$ python -q
>>> import numpy as np
>>> from numpy import linalg as LA
>>> np.set_printoptions(suppress=True, linewidth=160)
>>> Y = np.array([[0, 1, 2, -1, -2],
...     [-1, 0, 0, 1, -2],
...     [1, 2, -2, 0, 0],
...     [1, 1, -2, 1, 1],
...     [1, -1, 2, 1, 1]])
>>> F = np.tril(Y)
>>> F
array([[ 0,  0,  0,  0,  0],
       [-1,  0,  0,  0,  0],
       [ 1,  2, -2,  0,  0],
       [ 1,  1, -2,  1,  0],
       [ 1, -1,  2,  1,  1]])
>>> Uu, s, Vh = LA.svd(F, full_matrices=False)
>>> s.round(1) + 0
array([4.3, 2.3, 0.9, 0.6, 0. ])
>>> Uu.shape, s.shape, Vh.shape
((5, 5), (5,), (5, 5))
>>> np.round(np.abs(Vh[0]), 1) + 0
array([0.2, 0.6, 0.8, 0. , 0.1])
>>> np.round(s / s[0], 1) + 0
array([1. , 0.5, 0.2, 0.1, 0. ])
>>> np.abs(Uu[:, 0]).round(6).argmax()
np.int64(2)
>>> np.round(Uu.T @ F @ Vh.T, 1) + 0
array([[4.3, 0. , 0. , 0. , 0. ],
       [0. , 2.3, 0. , 0. , 0. ],
       [0. , 0. , 0.9, 0. , 0. ],
       [0. , 0. , 0. , 0.6, 0. ],
       [0. , 0. , 0. , 0. , 0. ]])
>>> np.allclose(Uu * s @ Vh, F)
True
>>> Y = np.array([[-1, 5], [-4, 0], [5, 2], [5, -3], [1, -2]])
>>> F @ Y
array([[  0,   0],
       [  1,  -5],
       [-19,   1],
       [-10,  -2],
       [ 19,   4]])
>>> LA.matrix_rank(np.vstack([F, Y.T]))
np.int64(5)
>>> Y.T @ F.T
array([[  0,   1, -19, -10,  19],
       [  0,  -5,   1,  -2,   4]])
>>> np.einsum("ij->j", F)
array([ 2,  2, -2,  2,  1])
>>> Uu, s, Vh = LA.svd(F)
>>> np.argmax(s[:-1] / (s[1:] + 1e-6)) + 1
np.int64(4)
>>> s.round(1) + 0
array([4.3, 2.3, 0.9, 0.6, 0. ])
>>> Y = Uu[:, :4] @ np.diag(s[:4]) @ Vh[:4]
>>> round(LA.norm(F - Y, 2), 1), np.round(s[4], 1)
(np.float64(0.0), np.float64(0.0))
>>> W0 = np.loadtxt("arr.csv", delimiter=",")
>>> W0
array([[0., 0., 0., 0., 0., 0., 0., 3., 0., 0., 1., 2., 1., 0.],
       [0., 0., 0., 0., 0., 0., 0., 3., 1., 0., 2., 2., 3., 2.],
       [0., 0., 0., 0., 0., 0., 0., 2., 0., 0., 2., 0., 3., 3.],
       [0., 0., 0., 0., 0., 0., 0., 1., 3., 0., 1., 1., 2., 0.],
       [0., 0., 0., 0., 0., 0., 0., 1., 0., 1., 2., 3., 1., 0.],
       [0., 0., 0., 0., 0., 0., 0., 0., 2., 3., 1., 3., 2., 2.],
       [0., 0., 0., 0., 0., 0., 0., 3., 1., 0., 2., 0., 3., 2.],
       [3., 3., 2., 1., 1., 0., 3., 0., 0., 0., 0., 0., 0., 0.],
       [0., 1., 0., 3., 0., 2., 1., 0., 0., 0., 0., 0., 0., 0.],
       [0., 0., 0., 0., 1., 3., 0., 0., 0., 0., 0., 0., 0., 0.],
       [1., 2., 2., 1., 2., 1., 2., 0., 0., 0., 0., 0., 0., 0.],
       [2., 2., 0., 1., 3., 3., 0., 0., 0., 0., 0., 0., 0., 0.],
       [1., 3., 3., 2., 1., 2., 3., 0., 0., 0., 0., 0., 0., 0.],
       [0., 2., 3., 0., 0., 2., 2., 0., 0., 0., 0., 0., 0., 0.]])
>>> Y = LA.inv(W0)
>>> np.allclose(Y, W0.T)
False
>>> round(float(LA.cond(W0)), 1)
295.4
>>> f = np.array([1, 1, 3, 3, 3, 0, 2, 2, 1, 0, 3, 1, 3, 3])
>>> Y = W0 + np.outer(f, np.eye(14)[0])
>>> LA.matrix_rank(Y - W0)
np.int64(1)
>>> LA.matrix_rank(LA.inv(Y) - LA.inv(W0), tol=1e-8)
np.int64(1)
>>> round(float(LA.norm(W0, 1)), 1), round(float(LA.norm(W0, np.inf)), 1)
(15.0, 15.0)
>>> np.round(LA.norm(W0[9], 1), 1), round(float(LA.norm(W0[9], np.inf)), 1)
(np.float64(4.0), 3.0)
>>> np.round(LA.norm(W0[9] - W0[12]), 1)
np.float64(5.7)
>>> np.round(LA.norm(W0, "nuc"), 1)
np.float64(47.7)
>>> np.round(LA.norm(W0) ** 2 / LA.norm(W0, 2) ** 2, 1)
np.float64(2.8)
>>> round(float(LA.norm(W0, 2)), 1)
10.8
>>> np.round(LA.norm(W0, axis=0), 1)
array([3.9, 5.6, 5.1, 4. , 4. , 5.6, 5.2, 5.7, 3.9, 3.2, 4.4, 5.2, 6.1, 4.6])
>>> evals, vecs = LA.eigh(W0)
>>> x = np.array([-3, 0, 0, -3, 0, 1, -1, -2, 2, 2, 3, -2, 1, -2])
>>> x @ W0 @ x
np.float64(2.0)
>>> np.round(LA.eigvalsh(W0[1:, 1:]), 1) + 0
array([-10.4,  -4.8,  -2.9,  -2.6,  -0.8,  -0.7,   0. ,   0.7,   0.8,   2.6,   2.9,   4.8,  10.4])
>>> np.abs(W0).sum(axis=1).max(), np.round(np.abs(evals).max(), 1)
(np.float64(15.0), np.float64(10.8))
>>> x = np.array([-2, 2, 1, -1, 1, 0, 0, 0, -1, -1, -1, 1, -1, 2])
>>> y = W0 @ x
>>> coef, lr = np.zeros(14), 1 / LA.norm(W0, 2) ** 2
>>> for i in range(30):
...     coef -= lr * W0.T @ (W0 @ coef - y)
...     if i % 10 == 0: print(i, round(LA.norm(W0 @ coef - y), 1))
... 
0 7.1
10 3.9
20 2.8
>>> round(LA.cond(W0), 1)
np.float64(295.4)
>>> mat = np.loadtxt("case7.csv", delimiter=",")
>>> mat
array([[ 3., -1.,  1.,  0.],
       [ 6., -4.,  4.,  0.],
       [ 6., -6.,  6.,  0.],
       [ 6., -4.,  4.,  0.]])
>>> f = np.array([1, 5])
>>> np.correlate(mat[3], mat[2], "full")
array([  0.,  36., -60.,  84., -48.,  24.,   0.])
>>> np.array([np.convolve(row, f, "same") for row in mat])
array([[  3.,  14.,  -4.,   5.],
       [  6.,  26., -16.,  20.],
       [  6.,  24., -24.,  30.],
       [  6.,  26., -16.,  20.]])
>>> np.argsort(-LA.norm(mat, axis=0).round(6), kind="stable")[:3]
array([0, 1, 2])
>>> round(float(LA.norm(mat, 2) / LA.norm(mat)), 1)
1.0
>>> [round(float(x), 1) for x in LA.svd(mat, compute_uv=False)[:3]]
[15.8, 2.0, 0.0]
>>> LA.cond(mat) > 100
np.True_
>>> M = np.loadtxt("test6.csv", delimiter=",")
>>> M
array([[  2.8,   4.2,  -9.1,   8.6],
       [  1.1,   4.3,  -2.8,  -6.2],
       [ -0.4,   6.5,   3.5,  13.5],
       [  8.2,  -2.1, -10.1,   1.6],
       [  6. ,  -7. ,   4.1,  -5.2],
       [ 11.8,   6.5,  -1.7,  -6.8],
       [  6.1,   5.3,   0.7,  -3.7],
       [  8.5,  -8.8,   3.2,   3.5],
       [  1.9,   9.9,  -1.4, -11.6],
       [ -4.8,  20.5,   2.5,   7.3],
       [  0.9,  -0.9,  -9.7,  16.8],
       [-21.6,  -8.3,  -3.5,   3.1],
       [  1.4,   3.6, -10.2,   4.2],
       [  4.5,   2.2,  -6.3,  -4.4],
       [  8. ,  10.1,   9.2, -16.7],
       [ -0.4, -11. , -17.5,  -6.7],
       [  1.1,   5.4,   9.5,   3. ],
       [ -7.5,   1.5,   4.5, -11.8],
       [ -1.6,   2.4, -15.3,  -4. ],
       [-10.6,  -2.3,  -7.2,   5.6],
       [  9.3,  -0.8,  -6.8,  15. ],
       [  9.6,  -2. ,  -3.4,  -9.7],
       [ 11.9,   6.5,  -5.8,   5.6],
       [ -2.4,  -5. ,  -7.9, -11.3]])
>>> Xs = M - M.mean(axis=0)
>>> vecs = LA.svd(Xs)[2][:3]
>>> Y = Xs - Xs @ vecs.T @ vecs
>>> LA.norm(Y, axis=1).round(6).argmax()
np.int64(7)
>>> np.round(np.diag(vecs.T @ vecs), 1)
array([1. , 0.5, 0.5, 1. ])
>>> round(float(LA.norm(Y) / LA.norm(Xs)), 1)
0.3
>>> Xs = M - M.mean(axis=1)
Traceback (most recent call last):
  File "<python-input-67>", line 1, in <module>
    Xs = M - M.mean(axis=1)
         ~~^~~~~~~~~~~~~~~~
ValueError: operands could not be broadcast together with shapes (24,4) (24,) 
>>> Xs = M - M.mean(axis=0)
>>> Uu, s, Vh = LA.svd(Xs, full_matrices=False)
>>> (np.sign(Uu[:, 0]) == np.sign(Uu[0, 0])).astype(int)
array([1, 0, 1, 1, 0, 0, 0, 1, 0, 1, 1, 1, 1, 0, 0, 1, 0, 0, 1, 1, 1, 0, 1, 0])
>>> np.abs(Vh[0]).argmax()
np.int64(3)
>>> np.round(Vh[0] * np.sign(Vh[0, np.abs(Vh[0]).argmax()]), 1)
array([-0.3, -0.2, -0.4,  0.9])
>>> np.round(Xs.mean(axis=0), 1) + 0
array([0., 0., 0., 0.])
>>> np.round(s ** 2 / (s ** 2).sum(), 1)
array([0.4, 0.3, 0.2, 0.1])
>>> s.round(1)
array([45.4, 39.9, 35.3, 26. ])
>>> np.round(np.abs(Vh[-1]), 1)
array([0.1, 0.7, 0.7, 0.2])
>>> np.searchsorted(np.cumsum(s ** 2) / (s ** 2).sum(), 0.9) + 1
np.int64(4)
>>> LA.matrix_rank(Xs)
np.int64(4)
